In [1]: import numpy as np

In [2]: from numpy import linalg as LA

In [3]: np.set_printoptions(precision=2, suppress=True, linewidth=160, sign=" ")

In [4]: def tidy(a):
   ...:     return np.round(a, 2) + 0
   ...: 

In [5]: Q, _ = LA.qr(np.array([[0.5, 1.1, -1.2, 0.7, 0.9],
   ...:     [0.6, 0.6, -0.5, 1.5, -3.0],
   ...:     [0.9, -0.1, 0.3, -0.8, 0.0],
   ...:     [1.9, -0.5, 0.9, -1.5, -1.5],
   ...:     [1.1, 0.2, 0.4, -1.2, 1.9],
   ...:     [0.2, -0.4, 0.7, 0.2, 0.0],
   ...:     [0.8, 0.4, 0.8, 0.8, 1.4],
   ...:     [0.8, -0.3, -0.3, -1.1, -0.6]]))

In [6]: J = Q @ Q.T

In [7]: tidy(J)
Out[7]: 
array([[ 0.78,  0.14,  0.02, -0.21,  0.14, -0.12,  0.12,  0.24],
       [ 0.14,  0.84, -0.01,  0.19, -0.24, -0.09,  0.05, -0.11],
       [ 0.02, -0.01,  0.13,  0.25,  0.18, -0.02,  0.03,  0.1 ],
       [-0.21,  0.19,  0.25,  0.68,  0.2 ,  0.02,  0.01,  0.17],
       [ 0.14, -0.24,  0.18,  0.2 ,  0.57, -0.24,  0.16, -0.1 ],
       [-0.12, -0.09, -0.02,  0.02, -0.24,  0.57,  0.34,  0.22],
       [ 0.12,  0.05,  0.03,  0.01,  0.16,  0.34,  0.74, -0.2 ],
       [ 0.24, -0.11,  0.1 ,  0.17, -0.1 ,  0.22, -0.2 ,  0.7 ]])

In [8]: tidy(LA.norm(J[0], 1)), tidy(LA.norm(J[0], np.inf))
Out[8]: (np.float64(1.77), np.float64(0.78))

In [9]: tidy(LA.norm(J) ** 2 / LA.norm(J, 2) ** 2)
Out[9]: np.float64(5.0)

In [10]: tidy(LA.norm(J, 1)), tidy(LA.norm(J, np.inf))
Out[10]: (np.float64(1.85), np.float64(1.85))

In [11]: LA.norm(J, axis=1).argmax()
Out[11]: np.int64(1)

In [12]: tidy((J + J.T) / 2)
Out[12]: 
array([[ 0.78,  0.14,  0.02, -0.21,  0.14, -0.12,  0.12,  0.24],
       [ 0.14,  0.84, -0.01,  0.19, -0.24, -0.09,  0.05, -0.11],
       [ 0.02, -0.01,  0.13,  0.25,  0.18, -0.02,  0.03,  0.1 ],
       [-0.21,  0.19,  0.25,  0.68,  0.2 ,  0.02,  0.01,  0.17],
       [ 0.14, -0.24,  0.18,  0.2 ,  0.57, -0.24,  0.16, -0.1 ],
       [-0.12, -0.09, -0.02,  0.02, -0.24,  0.57,  0.34,  0.22],
       [ 0.12,  0.05,  0.03,  0.01,  0.16,  0.34,  0.74, -0.2 ],
       [ 0.24, -0.11,  0.1 ,  0.17, -0.1 ,  0.22, -0.2 ,  0.7 ]])

In [13]: J.inv()
---------------------------------------------------------------------------
AttributeError                            Traceback (most recent call last)
Cell In[13], line 1
----> 1 J.inv()

AttributeError: 'numpy.ndarray' object has no attribute 'inv'

In [14]: tidy(np.sort(np.abs(LA.eigvals(J))))
Out[14]: array([ 0.,  0.,  0.,  1.,  1.,  1.,  1.,  1.])

In [15]: np.allclose(J @ J.T, J.T @ J)
Out[15]: True

In [16]: vec = np.array([0, -3, 0, 1, -3, -3, -3, 0])

In [17]: a = np.maximum(J @ vec, 0)

In [18]: tidy(np.maximum(J @ (3 * vec), 0))
Out[18]: array([ 0.  ,  0.  ,  0.  ,  0.  ,  0.  ,  0.  ,  0.  ,  2.25])

In [19]: K = np.loadtxt("run7.csv", delimiter=",")

In [20]: K
Out[20]: 
array([[-2.,  2., -1.,  3.,  6., -1., -1.,  0.,  1.],
       [ 1., -3.,  3.,  0., -3., -2., -1., -3.,  1.],
       [ 2., -3.,  3.,  1., -6.,  2., -3.,  2.,  2.],
       [ 2., -3., -2., -3., -6.,  0., -3., -3., -1.],
       [-1., -3., -2.,  2.,  3., -1., -1., -1.,  2.],
       [ 2., -3.,  2.,  1., -6., -1., -3.,  3.,  3.],
       [-1.,  3.,  0., -3.,  3., -1., -2., -3.,  1.],
       [ 0.,  1.,  2.,  0.,  0.,  3., -2., -2., -3.]])

In [21]: G = K.T @ K

In [22]: G
Out[22]: 
array([[ 19., -25.,  13.,  -7., -57.,   4., -14.,   5.,   4.],
       [-25.,  59., -12.,  -6.,  75.,   4.,  23.,  -5., -19.],
       [ 13., -12.,  35.,   4., -39.,   7., -13.,   7.,   6.],
       [ -7.,  -6.,   4.,  33.,  21.,  -1.,   4.,  21.,  12.],
       [-57.,  75., -39.,  21., 171., -12.,  42., -15., -12.],
       [  4.,   4.,   7.,  -1., -12.,  21.,  -3.,   5., -14.],
       [-14.,  23., -13.,   4.,  42.,  -3.,  38.,   8., -12.],
       [  5.,  -5.,   7.,  21., -15.,   5.,   8.,  45.,  14.],
       [  4., -19.,   6.,  12., -12., -14., -12.,  14.,  30.]])

In [23]: LA.matrix_rank(G)
Out[23]: np.int64(8)

In [24]: (K @ K.T).shape
Out[24]: (8, 8)
